In [1]: import numpy as np

In [2]: import numpy.linalg as la

In [3]: np.set_printoptions(suppress=True, linewidth=200)

In [4]: W0 = np.loadtxt("a.csv", delimiter=",")

In [5]: W0
Out[5]: 
array([[-1.208,  5.114,  0.098, -2.396, -1.784,  3.54 ,  2.381,  2.396, -2.706, -0.236, -3.706,  3.698],
       [-1.085,  4.97 , -0.049, -2.404, -1.82 ,  3.604,  2.379,  2.398, -2.701, -0.325, -3.637,  3.627],
       [-1.202,  5.117, -0.079, -2.327, -1.84 ,  3.584,  2.411,  2.308, -2.699, -0.309, -3.55 ,  3.58 ],
       [ 0.808, -3.478, -0.052,  1.598,  1.2  , -2.377, -1.571, -1.563,  1.813,  0.27 ,  2.412, -2.345],
       [-0.022, -0.124, -0.007,  0.037, -0.034, -0.006,  0.02 ,  0.028, -0.041,  0.015, -0.057,  0.075],
       [ 0.782, -3.343, -0.004,  1.563,  1.146, -2.319, -1.599, -1.545,  1.797,  0.228,  2.391, -2.396],
       [ 0.415, -1.749,  0.034,  0.773,  0.65 , -1.185, -0.739, -0.705,  0.928,  0.102,  1.223, -1.221],
       [ 0.432, -1.666, -0.025,  0.698,  0.566, -1.239, -0.801, -0.743,  0.895,  0.111,  1.168, -1.196],
       [ 0.026, -0.04 ,  0.021,  0.022,  0.035,  0.015,  0.032, -0.051, -0.007,  0.001,  0.035, -0.044],
       [-1.206,  5.126, -0.066, -2.427, -1.878,  3.639,  2.344,  2.461, -2.662, -0.311, -3.698,  3.563]])

In [6]: x = np.array([-2, 2, 1, 1, 0, 0, 2, -1, 1, -1, -2, 2])

In [7]: W0 @ np.eye(12)[8]
Out[7]: array([-2.706, -2.701, -2.699,  1.813, -0.041,  1.797,  0.928,  0.895, -0.007, -2.662])

In [8]: np.round(np.einsum("ij,j->i", W0, x), 3)
Out[8]: array([ 25.05 ,  24.169,  24.616, -16.576,   0.046, -16.349,  -8.356,  -8.326,  -0.14 ,  24.569])

In [9]: np.round(W0 @ x, 3)
Out[9]: array([ 25.05 ,  24.169,  24.616, -16.576,   0.046, -16.349,  -8.356,  -8.326,  -0.14 ,  24.569])

In [10]: np.round(W0 @ np.ones(12), 3)
Out[10]: array([ 5.191,  4.957,  4.994, -3.285, -0.116, -3.299, -1.474, -1.8  ,  0.045,  4.885])

In [11]: la.norm(W0 @ x) <= la.norm(W0, 2) * la.norm(x) + 1e-9
Out[11]: np.True_

In [12]: np.sign((W0 @ x).round(6))
Out[12]: array([ 1.,  1.,  1., -1.,  1., -1., -1., -1., -1.,  1.])

In [13]: rng = np.random.default_rng(315)

In [14]: t = np.sort(rng.uniform(-2, 2, 16))

In [15]: X = np.c_[t, t ** 2, t ** 3] @ np.array([[0, 1, 1, 2, 1, 1, 0, 1, 2, 0, 1, 1],
    ...:     [0, 2, 2, 0, 0, 1, 1, 1, 0, 1, 0, 1],
    ...:     [1, 0, 2, 2, 2, 2, 1, 1, 2, 2, 1, 0]])

In [16]: X.round(3)
Out[16]: 
array([[ -4.547,   3.833,  -5.262, -12.408, -10.751,  -8.006,  -1.802,  -3.459, -12.408,  -6.35 ,  -6.204,   1.088],
       [ -1.346,   1.334,  -1.358,  -4.901,  -3.796,  -2.577,  -0.127,  -1.231,  -4.901,  -1.473,  -2.45 ,   0.115],
       [ -1.327,   1.316,  -1.338,  -4.851,  -3.753,  -2.545,  -0.119,  -1.218,  -4.851,  -1.446,  -2.426,   0.109],
       [ -1.084,   1.084,  -1.085,  -4.223,  -3.196,  -2.141,  -0.029,  -1.056,  -4.223,  -1.113,  -2.112,   0.028],
       [ -0.37 ,   0.313,  -0.427,  -2.176,  -1.458,  -0.943,   0.145,  -0.573,  -2.176,  -0.225,  -1.088,  -0.202],
       [ -0.08 ,  -0.06 ,  -0.22 ,  -1.022,  -0.591,  -0.405,   0.106,  -0.325,  -1.022,   0.026,  -0.511,  -0.245],
       [  0.577,   2.219,   3.374,   2.82 ,   1.987,   2.681,   1.271,   2.103,   2.82 ,   1.848,   1.41 ,   1.526],
       [  0.872,   2.781,   4.526,   3.656,   2.7  ,   3.613,   1.785,   2.741,   3.656,   2.658,   1.828,   1.868],
       [  0.988,   2.98 ,   4.955,   3.968,   2.972,   3.964,   1.98 ,   2.976,   3.968,   2.968,   1.984,   1.988],
       [  1.489,   3.75 ,   6.728,   5.262,   4.12 ,   5.424,   2.793,   3.935,   5.262,   4.282,   2.631,   2.446],
       [  1.53 ,   3.808,   6.868,   5.365,   4.212,   5.54 ,   2.858,   4.01 ,   5.365,   4.388,   2.682,   2.48 ],
       [  2.101,   4.561,   8.762,   6.763,   5.482,   7.122,   3.741,   5.022,   6.763,   5.841,   3.381,   2.921],
       [  2.669,   5.235,  10.572,   8.111,   6.724,   8.648,   4.593,   5.98 ,   8.111,   7.261,   4.056,   3.311],
       [  3.551,   6.181,  13.283,  10.153,   8.628,  10.955,   5.879,   7.404,  10.153,   9.43 ,   5.077,   3.853],
       [  7.579,   9.681,  24.839,  19.087,  17.122,  20.981,  11.437,  13.402,  19.087,  19.016,   9.543,   5.823],
       [  7.96 ,   9.97 ,  25.889,  19.912,  17.916,  21.902,  11.946,  13.943,  19.912,  19.906,   9.956,   5.983]])

In [17]: la.matrix_rank(X, rtol=0.1)
Out[17]: np.int64(2)

In [18]: [round(float(x), 3) for x in la.svd(X, compute_uv=False)[:3]]
Out[18]: [97.006, 15.946, 4.524]

In [19]: np.argsort(-la.norm(X, axis=0).round(6), kind="stable")[:3]
Out[19]: array([2, 5, 3])

In [20]: E = np.load("case12.npy")

In [21]: E
Out[21]: 
array([[-6, -6,  0,  0,  0,  0, -3,  0,  8,  0,  0,  6],
       [ 0,  0,  0,  0,  0,  0, -8,  3,  5,  0,  0,  0],
       [ 0,  0,  0, -8,  0,  1,  0,  0, -5,  0,  0,  0],
       [-5,  0, -1,  0,  7,  0,  0, -1,  0,  0,  6, -4],
       [ 0,  0,  0,  0,  0,  0,  0,  0,  0,  0,  1,  0],
       [ 0,  4, -9,  0,  0, -9,  0,  0,  0,  5, -3,  0],
       [ 0,  0,  0,  0,  4,  7, -9,  0,  0,  0,  0,  5],
       [ 0,  0,  0,  0,  7,  5,  0, -5,  0,  0,  0,  0],
       [ 2,  0,  0,  3,  0,  0,  0,  0,  0,  0,  0,  4],
       [ 0,  0,  0,  0,  0,  0,  0,  0,  0,  9, -1,  0],
       [ 0,  0,  0,  0,  0, -7,  0,  0,  0, -1,  0,  0],
       [ 0, -6,  0,  0,  0, -7,  5,  0,  0,  0,  0,  0]])

In [22]: E.sum(axis=1)
Out[22]: array([ -1,   0, -12,   2,   1, -12,   7,   7,   9,   8,  -8,  -8])

In [23]: np.count_nonzero(E)
Out[23]: np.int64(40)

In [24]: np.abs(E).max()
Out[24]: np.int64(9)

In [25]: np.diff(E, axis=0)
Out[25]: 
array([[  6,   6,   0,   0,   0,   0,  -5,   3,  -3,   0,   0,  -6],
       [  0,   0,   0,  -8,   0,   1,   8,  -3, -10,   0,   0,   0],
       [ -5,   0,  -1,   8,   7,  -1,   0,  -1,   5,   0,   6,  -4],
       [  5,   0,   1,   0,  -7,   0,   0,   1,   0,   0,  -5,   4],
       [  0,   4,  -9,   0,   0,  -9,   0,   0,   0,   5,  -4,   0],
       [  0,  -4,   9,   0,   4,  16,  -9,   0,   0,  -5,   3,   5],
       [  0,   0,   0,   0,   3,  -2,   9,  -5,   0,   0,   0,  -5],
       [  2,   0,   0,   3,  -7,  -5,   0,   5,   0,   0,   0,   4],
       [ -2,   0,   0,  -3,   0,   0,   0,   0,   0,   9,  -1,  -4],
       [  0,   0,   0,   0,   0,  -7,   0,   0,   0, -10,   1,   0],
       [  0,  -6,   0,   0,   0,   0,   5,   0,   0,   1,   0,   0]])

In [26]: la.rank(E)
AttributeError: module 'numpy.linalg' has no attribute 'rank'


In [27]: E.sum(axis=0)
Out[27]: array([ -9,  -8, -10,  -5,  18, -10, -15,  -3,   8,  13,   3,  11])

In [28]: E - E[0]
Out[28]: 
array([[  0,   0,   0,   0,   0,   0,   0,   0,   0,   0,   0,   0],
       [  6,   6,   0,   0,   0,   0,  -5,   3,  -3,   0,   0,  -6],
       [  6,   6,   0,  -8,   0,   1,   3,   0, -13,   0,   0,  -6],
       [  1,   6,  -1,   0,   7,   0,   3,  -1,  -8,   0,   6, -10],
       [  6,   6,   0,   0,   0,   0,   3,   0,  -8,   0,   1,  -6],
       [  6,  10,  -9,   0,   0,  -9,   3,   0,  -8,   5,  -3,  -6],
       [  6,   6,   0,   0,   4,   7,  -6,   0,  -8,   0,   0,  -1],
       [  6,   6,   0,   0,   7,   5,   3,  -5,  -8,   0,   0,  -6],
       [  8,   6,   0,   3,   0,   0,   3,   0,  -8,   0,   0,  -2],
       [  6,   6,   0,   0,   0,   0,   3,   0,  -8,   9,  -1,  -6],
       [  6,   6,   0,   0,   0,  -7,   3,   0,  -8,  -1,   0,  -6],
       [  6,   0,   0,   0,   0,  -7,   8,   0,  -8,   0,   0,  -6]])

In [29]: np.round(la.svd(E, compute_uv=False), 3)
Out[29]: array([19.744, 15.508, 13.311, 12.57 ,  9.324,  9.093,  7.693,  5.412,  4.267,  2.632,  1.442,  0.422])

In [30]: round(la.norm(E), 3)
Out[30]: np.float64(35.369)

In [31]: A2 = E + rng.integers(-2, 3, (12, 11)) @ rng.integers(-2, 3, (11, 12))

In [32]: A2
Out[32]: 
array([[ -3,  -9,  -4,   2,   7,  -5, -13,  -2,  10,   8,  15,  -2],
       [  8,  -9,  -3, -12,   2,  -7,  -3,   3,   5,   6,  -6,   4],
       [  3,   0,  -5,  -9,   3, -11,   4, -10, -10,  -2,  -4,   3],
       [ -3,  -5,  -2,  -2,   9,  -3,   0,  -1,  -9,  -3, -12,  -4],
       [ -6,   3,   4,  -2,   7,   7,  -3,  -4,   5,   1,   3,  -6],
       [  3,   8, -11,  -1,   2, -11,  -2,   0,  -2,   6,  -3,  -5],
       [-10,   6,   8,  -4,   1,  19,  -4,   2,  15,   0,   4,   8],
       [  1,  -5,   2,   1,   8,   4,  -1,   0,  -3,  -8,   2,  -2],
       [ -2,   2,  -3,  12,  -4,   0,  -2,   0,   1,  -3,  -3,   6],
       [  3,  -5,   5, -12,   9,  -7,   8,  -7,  -7,   7,  -2,   4],
       [ 10, -13,  -7,  -5,   4, -14,  -6,   5,  -3,   2, -13,  -2],
       [ -1, -15,  -8,   1,   9, -16,  -4, -12,   5,   3,  -2,  -9]])

In [33]: np.abs(A2 - E).sum(axis=1)
Out[33]: array([69, 62, 52, 45, 50, 24, 72, 32, 33, 70, 78, 77])

In [34]: la.matrix_rank(A2 - E, tol=1e-8)
Out[34]: np.int64(11)

In [35]: A2 - E
Out[35]: 
array([[  3,  -3,  -4,   2,   7,  -5, -10,  -2,   2,   8,  15,  -8],
       [  8,  -9,  -3, -12,   2,  -7,   5,   0,   0,   6,  -6,   4],
       [  3,   0,  -5,  -1,   3, -12,   4, -10,  -5,  -2,  -4,   3],
       [  2,  -5,  -1,  -2,   2,  -3,   0,   0,  -9,  -3, -18,   0],
       [ -6,   3,   4,  -2,   7,   7,  -3,  -4,   5,   1,   2,  -6],
       [  3,   4,  -2,  -1,   2,  -2,  -2,   0,  -2,   1,   0,  -5],
       [-10,   6,   8,  -4,  -3,  12,   5,   2,  15,   0,   4,   3],
       [  1,  -5,   2,   1,   1,  -1,  -1,   5,  -3,  -8,   2,  -2],
       [ -4,   2,  -3,   9,  -4,   0,  -2,   0,   1,  -3,  -3,   2],
       [  3,  -5,   5, -12,   9,  -7,   8,  -7,  -7,  -2,  -1,   4],
       [ 10, -13,  -7,  -5,   4,  -7,  -6,   5,  -3,   3, -13,  -2],
       [ -1,  -9,  -8,   1,   9,  -9,  -9, -12,   5,   3,  -2,  -9]])

In [36]: np.round(la.svd(A2 - E, compute_uv=False), 3) + 0
Out[36]: array([45.18 , 32.958, 25.184, 20.612, 19.398, 15.102, 10.847,  5.639,  2.868,  1.678,  0.848,  0.   ])
